% python3 -q
>>> import numpy as np
>>> np.set_printoptions(precision=3, suppress=True, linewidth=100)
>>> M = np.load("out5.npy")
>>> M
array([[ 0.925, -0.125, -0.275, -0.025,  0.125, -0.075, -0.125,  0.125],
       [-0.125,  0.792, -0.458, -0.042,  0.208, -0.125, -0.208,  0.208],
       [-0.275, -0.458, -0.008, -0.092,  0.458, -0.275, -0.458,  0.458],
       [-0.025, -0.042, -0.092,  0.992,  0.042, -0.025, -0.042,  0.042],
       [ 0.125,  0.208,  0.458,  0.042,  0.792,  0.125,  0.208, -0.208],
       [-0.075, -0.125, -0.275, -0.025,  0.125,  0.925, -0.125,  0.125],
       [-0.125, -0.208, -0.458, -0.042,  0.208, -0.125,  0.792,  0.208],
       [ 0.125,  0.208,  0.458,  0.042, -0.208,  0.125,  0.208,  0.792]])
>>> # symmetric, so the eigenvalues are real
>>> x0 = np.array([2, 0, 0, -2, -1, 0, 0, -2])
>>> a = np.maximum(M @ x0, 0)
>>> M * (a > 1e-9)[:, None]
array([[ 0.925, -0.125, -0.275, -0.025,  0.125, -0.075, -0.125,  0.125],
       [-0.   ,  0.   , -0.   , -0.   ,  0.   , -0.   , -0.   ,  0.   ],
       [-0.   , -0.   , -0.   , -0.   ,  0.   , -0.   , -0.   ,  0.   ],
       [-0.   , -0.   , -0.   ,  0.   ,  0.   , -0.   , -0.   ,  0.   ],
       [ 0.   ,  0.   ,  0.   ,  0.   ,  0.   ,  0.   ,  0.   , -0.   ],
       [-0.   , -0.   , -0.   , -0.   ,  0.   ,  0.   , -0.   ,  0.   ],
       [-0.   , -0.   , -0.   , -0.   ,  0.   , -0.   ,  0.   ,  0.   ],
       [ 0.   ,  0.   ,  0.   ,  0.   , -0.   ,  0.   ,  0.   ,  0.   ]])
>>> np.maximum(M @ x0, 0) - np.maximum(-M @ x0, 0)
array([ 1.525, -0.792, -1.742, -2.158, -0.208, -0.475, -0.792, -1.208])
>>> np.maximum(M @ (3 * x0), 0)
array([4.575, 0.   , 0.   , 0.   , 0.   , 0.   , 0.   , 0.   ])
>>> np.tanh(M @ x0)
array([ 0.91 , -0.659, -0.94 , -0.974, -0.205, -0.442, -0.659, -0.836])
